% python3 -q
>>> import numpy as np
>>> from numpy import linalg as LA
>>> np.set_printoptions(suppress=True, linewidth=160)
>>> tidy = lambda a: np.round(a, 2) + 0
>>> Z = 10 * np.array([[1.3, -1.3, -2.0], [-1.1, -0.3, -0.2]])
>>> rng = np.random.default_rng(80)
>>> idx = rng.integers(0, 2, 15)
>>> J = Z[idx] + rng.normal(size=(15, 3))
>>> print(tidy(J))
[[-10.13  -2.71  -2.93]
 [-11.99  -2.58  -2.67]
 [ 13.93 -13.51 -20.92]
 [ 12.74 -13.83 -20.05]
 [-13.08  -3.51  -0.66]
 [ 12.57 -11.29 -17.95]
 [ 12.54 -12.1  -20.46]
 [-11.13  -3.85  -1.63]
 [ 13.85 -12.39 -19.7 ]
 [-11.81  -3.24  -1.7 ]
 [ 13.25 -13.84 -19.24]
 [ 14.4  -13.02 -19.  ]
 [ 13.12 -14.18 -20.22]
 [ -9.55  -3.19  -2.27]
 [-11.81  -3.94   1.01]]
>>> W1 = np.array([[-2, -1], [-1, 1], [2, -2]])
>>> b = np.array([-2, -3])
>>> H = np.maximum(J @ W1 + b, 0)
>>> print((H > 0).astype(int))
[[1 1]
 [1 1]
 [0 1]
 [0 1]
 [1 1]
 [0 1]
 [0 1]
 [1 1]
 [0 1]
 [1 1]
 [0 1]
 [0 1]
 [0 1]
 [1 1]
 [1 1]]
>>> print(tidy((H > 0).mean(axis=0)))
[0.47 1.  ]
>>> Z = np.array([[1, 1], [2, 0]])
>>> print((H @ Z).round(6).argmax(axis=1))
[0 0 0 0 0 0 0 0 0 0 0 0 0 0 0]
>>> Ac = J - J.mean(axis=0)
>>> evecs = LA.svd(Ac)[2][:2]
>>> M2 = Ac - Ac @ evecs.T @ evecs
>>> print(tidy(np.cov(Ac @ evecs.T, rowvar=False)))
[[276.47   0.  ]
 [  0.     0.82]]
>>> print(tidy(LA.norm(M2) / LA.norm(Ac)))
0.05
>>> print(tidy((Ac @ evecs.T).std(axis=0)))
[16.06  0.87]
>>> print(tidy(M2.std(axis=0)))
[0.42 0.56 0.27]
>>> Q, Rm = LA.qr(J)
>>> print(tidy(Rm))
[[ 48.27 -23.29 -40.97]
 [  0.    29.97  37.8 ]
 [  0.     0.     5.46]]
>>> arr = (rng.random((5, 5)) < 0.3) + np.eye(5)
>>> arr /= arr.sum(axis=1, keepdims=True)
>>> print(arr)
[[0.5  0.5  0.   0.   0.  ]
 [0.   0.25 0.25 0.25 0.25]
 [0.5  0.   0.5  0.   0.  ]
 [0.   0.25 0.25 0.25 0.25]
 [0.25 0.   0.25 0.25 0.25]]
>>> T = np.stack([arr, -3 * arr, arr[::-1]])
>>> print(tidy(LA.det(T)))
[0. 0. 0.]
>>> print((T @ arr.T).shape)
(3, 5, 5)
>>> print(LA.matrix_rank(T))
[4 4 4]
>>> print(T.sum(axis=0))
[[-0.75 -1.    0.25  0.25  0.25]
 [ 0.   -0.25 -0.25 -0.25 -0.25]
 [-0.5   0.   -0.5   0.    0.  ]
 [ 0.   -0.25 -0.25 -0.25 -0.25]
 [ 0.    0.5  -0.5  -0.5  -0.5 ]]
>>> print(tidy(LA.norm(T, axis=(1, 2))))
[1.32 3.97 1.32]
